$ python -q
>>> import numpy as np
>>> np.set_printoptions(precision=3, suppress=True, linewidth=100)
>>> W0 = np.load("dump.npy")
>>> W0
array([[ 4,  5,  6],
       [ 7,  8,  9],
       [10, 11, 12],
       [13, 14, 15],
       [16, 17, 18],
       [19, 20, 21],
       [22, 23, 24],
       [25, 26, 27],
       [28, 29, 30],
       [31, 32, 33],
       [34, 35, 36]])
>>> Z = W0[[1, 9]].astype(float)
>>> for _ in range(3):
...     lab = np.linalg.norm(W0[:, None] - Z, axis=-1).argmin(axis=1)
...     Z = np.array([W0[lab == j].mean(axis=0) for j in range(2)])
... 
>>> lab
array([0, 0, 0, 0, 0, 0, 1, 1, 1, 1, 1])
>>> Z
array([[11.5, 12.5, 13.5],
       [28. , 29. , 30. ]])
>>> Uu, sigma, VT = np.linalg.svd(W0)
>>> np.argmax(sigma[:-1] / (sigma[1:] + 1e-6)) + 1
np.int64(2)
>>> out = Uu[:, :2] @ np.diag(sigma[:2]) @ VT[:2]
>>> np.linalg.matrix_rank(W0, rtol=0.05)
np.int64(1)
>>> out
array([[ 4.,  5.,  6.],
       [ 7.,  8.,  9.],
       [10., 11., 12.],
       [13., 14., 15.],
       [16., 17., 18.],
       [19., 20., 21.],
       [22., 23., 24.],
       [25., 26., 27.],
       [28., 29., 30.],
       [31., 32., 33.],
       [34., 35., 36.]])
>>> data = np.loadtxt("m.csv", delimiter=",")
>>> data
array([[-0.1,  0.3,  0.4,  0.8, -0.7,  1.8, -1.4,  0.3, -0.8,  0.6,  0.5],
       [-0.6,  0.9,  0.2,  1.5, -0.4, -1.6,  0.3, -0.1, -0.6,  1.8,  2. ],
       [ 0.9,  1.7, -0.5, -0.9,  1.3,  1.7,  0.1,  0.6,  0. ,  0. ,  2. ]])
>>> cov = data.T @ data
>>> np.trace(cov), (data ** 2).sum()
(np.float64(35.52), np.float64(35.52))
>>> np.linalg.matrix_rank(cov)
np.int64(3)
>>> out = data / np.linalg.norm(data, axis=1, keepdims=True)
>>> cov = out @ out.T
>>> np.argwhere(np.triu(np.abs(cov) > 0.95, 1))
array([], shape=(0, 2), dtype=int64)
>>> cov
array([[1.   , 0.107, 0.258],
       [0.107, 1.   , 0.02 ],
       [0.258, 0.02 , 1.   ]])
>>> def softmax(z):
...     e = np.exp(z - z.max(axis=-1, keepdims=True))
...     return e / e.sum(axis=-1, keepdims=True)
... 
>>> np.round(softmax(10 * data[2]), 3) + 0
array([0.   , 0.045, 0.   , 0.   , 0.001, 0.045, 0.   , 0.   , 0.   , 0.   , 0.909])
>>> softmax(data).sum(axis=1)
array([1., 1., 1.])
>>> scores = data @ data.T / np.sqrt(11)
>>> softmax(scores)[2] @ data
array([ 0.841,  1.639, -0.458, -0.802,  1.203,  1.649,  0.052,  0.578, -0.037,  0.05 ,  1.949])
>>> softmax(scores + np.triu(np.full(scores.shape, -np.inf), 1))
array([[1.   , 0.   , 0.   ],
       [0.021, 0.979, 0.   ],
       [0.034, 0.017, 0.949]])
>>> softmax(scores)
array([[0.749, 0.096, 0.154],
       [0.021, 0.964, 0.016],
       [0.034, 0.017, 0.949]])
>>> F = np.load("w.npy")
>>> F
array([[-2,  2,  2,  1,  3,  2],
       [-1,  3,  3,  2,  4,  3],
       [-2,  2,  2,  1,  3,  2],
       [-2,  2,  2,  1,  3,  2],
       [-5, -1, -1, -2,  0, -1]])
>>> F.reshape(2, -1)
array([[-2,  2,  2,  1,  3,  2, -1,  3,  3,  2,  4,  3, -2,  2,  2],
       [ 1,  3,  2, -2,  2,  2,  1,  3,  2, -5, -1, -1, -2,  0, -1]])
>>> F.reshape(-1, 2)
array([[-2,  2],
       [ 2,  1],
       [ 3,  2],
       [-1,  3],
       [ 3,  2],
       [ 4,  3],
       [-2,  2],
       [ 2,  1],
       [ 3,  2],
       [-2,  2],
       [ 2,  1],
       [ 3,  2],
       [-5, -1],
       [-1, -2],
       [ 0, -1]])
>>> t3 = F.reshape(5, 2, -1)
>>> np.swapaxes(t3, 1, 2)[1]
array([[-1,  2],
       [ 3,  4],
       [ 3,  3]])
>>> np.einsum("ihd,jhd->hij", t3, t3).shape
(2, 5, 5)
>>> softmax(F[2])
array([0.003, 0.164, 0.164, 0.06 , 0.445, 0.164])
>>> np.round(softmax(10 * F[2]), 3) + 0
array([0., 0., 0., 0., 1., 0.])
>>> softmax(F).sum(axis=1)
array([1., 1., 1., 1., 1.])
>>> scores = F @ F.T / np.sqrt(6)
>>> np.round(softmax(scores), 3) + 0
array([[0.034, 0.897, 0.034, 0.034, 0.   ],
       [0.003, 0.99 , 0.003, 0.003, 0.   ],
       [0.034, 0.897, 0.034, 0.034, 0.   ],
       [0.034, 0.897, 0.034, 0.034, 0.   ],
       [0.   , 0.   , 0.   , 0.   , 1.   ]])
>>> softmax(scores)[2] @ F
array([-1.103,  2.897,  2.897,  1.897,  3.897,  2.897])
>>> f = np.array([2, -3, -8])
>>> np.cross(data[2, :3], data[1, :3])
array([0.79, 0.12, 1.83])
>>> round(np.trace(np.linalg.pinv(F) @ F), 3)
np.float64(2.0)
>>> np.unique(F.round(6), axis=0).shape
(3, 6)
>>> np.round(F @ np.linalg.pinv(F) @ F, 3) + 0
array([[-2.,  2.,  2.,  1.,  3.,  2.],
       [-1.,  3.,  3.,  2.,  4.,  3.],
       [-2.,  2.,  2.,  1.,  3.,  2.],
       [-2.,  2.,  2.,  1.,  3.,  2.],
       [-5., -1., -1., -2.,  0., -1.]])
>>> f, g = F[2], F[1]
>>> f @ f
np.int64(26)
>>> f @ g
np.int64(34)
>>> pr = (f @ g) / (f @ f) * f
>>> pr
array([-2.615,  2.615,  2.615,  1.308,  3.923,  2.615])
>>> np.round((g - pr) @ f, 3)
np.float64(-0.0)
>>> feats = np.load("data.npy")
>>> feats
array([[ 3.261, -1.21 , -1.71 ,  0.897, -5.08 ,  2.618, -5.635],
       [-0.902, -3.32 , -0.458,  0.765, -3.281, -4.838, -0.869],
       [-0.677, -0.911, -1.725,  7.282, -0.491, -5.319, -0.546],
       [-7.463,  2.833,  5.761,  5.112, -0.875, -7.801, -0.222],
       [ 4.765,  0.837, -3.089,  1.929, -2.269, -1.089, -1.13 ],
       [-1.641,  3.029, -3.166, -1.849, -2.074,  4.005,  2.679],
       [ 0.786, -1.794, -3.438,  0.133, -3.058,  0.427, -3.258],
       [ 0.211, -2.929,  1.002,  2.332, -1.56 ,  0.159, -3.064],
       [ 7.48 ,  0.558, -0.263,  1.393, -1.512, -2.079,  2.118],
       [-1.232, -1.101,  1.641, -0.302,  1.983, -8.995,  4.017],
       [-2.148,  6.091,  2.944,  0.804,  1.997, -5.929,  1.432],
       [ 0.507, -7.731, -3.909,  5.053, -2.923, -0.546, -3.732],
       [-3.79 , -0.862,  0.745,  5.369,  2.508, -6.475,  0.111],
       [ 5.304,  1.135,  1.479, -6.935, -1.349,  0.937,  0.662],
       [ 0.825,  0.394, -2.795, -4.853, -3.964,  8.204,  5.065],
       [-5.389,  4.178,  5.527, -0.095,  1.836,  3.618,  0.265],
       [ 3.199,  0.444, -0.78 , -2.558, -2.45 , -0.074,  1.084],
       [-3.339,  2.122,  2.986, -4.121,  6.612, -5.698, -1.835],
       [ 0.095,  0.858,  3.878,  1.397,  3.958, -3.201,  2.654],
       [ 7.607,  5.208, -9.166, -1.733, -1.063, -5.248,  1.148],
       [-4.735, -0.533, -1.038, -2.329, -4.016,  1.98 ,  0.267],
       [-1.084,  2.294, -2.687,  9.022, -5.564,  1.066,  5.738]])
>>> q, r_ = np.linalg.qr(feats)
>>> q.shape, r_.shape
((22, 7), (7, 7))
>>> np.round(q.T @ q, 3) + 0
array([[1., 0., 0., 0., 0., 0., 0.],
       [0., 1., 0., 0., 0., 0., 0.],
       [0., 0., 1., 0., 0., 0., 0.],
       [0., 0., 0., 1., 0., 0., 0.],
       [0., 0., 0., 0., 1., 0., 0.],
       [0., 0., 0., 0., 0., 1., 0.],
       [0., 0., 0., 0., 0., 0., 1.]])
>>> np.allclose(r_.T @ r_, feats.T @ feats)
True
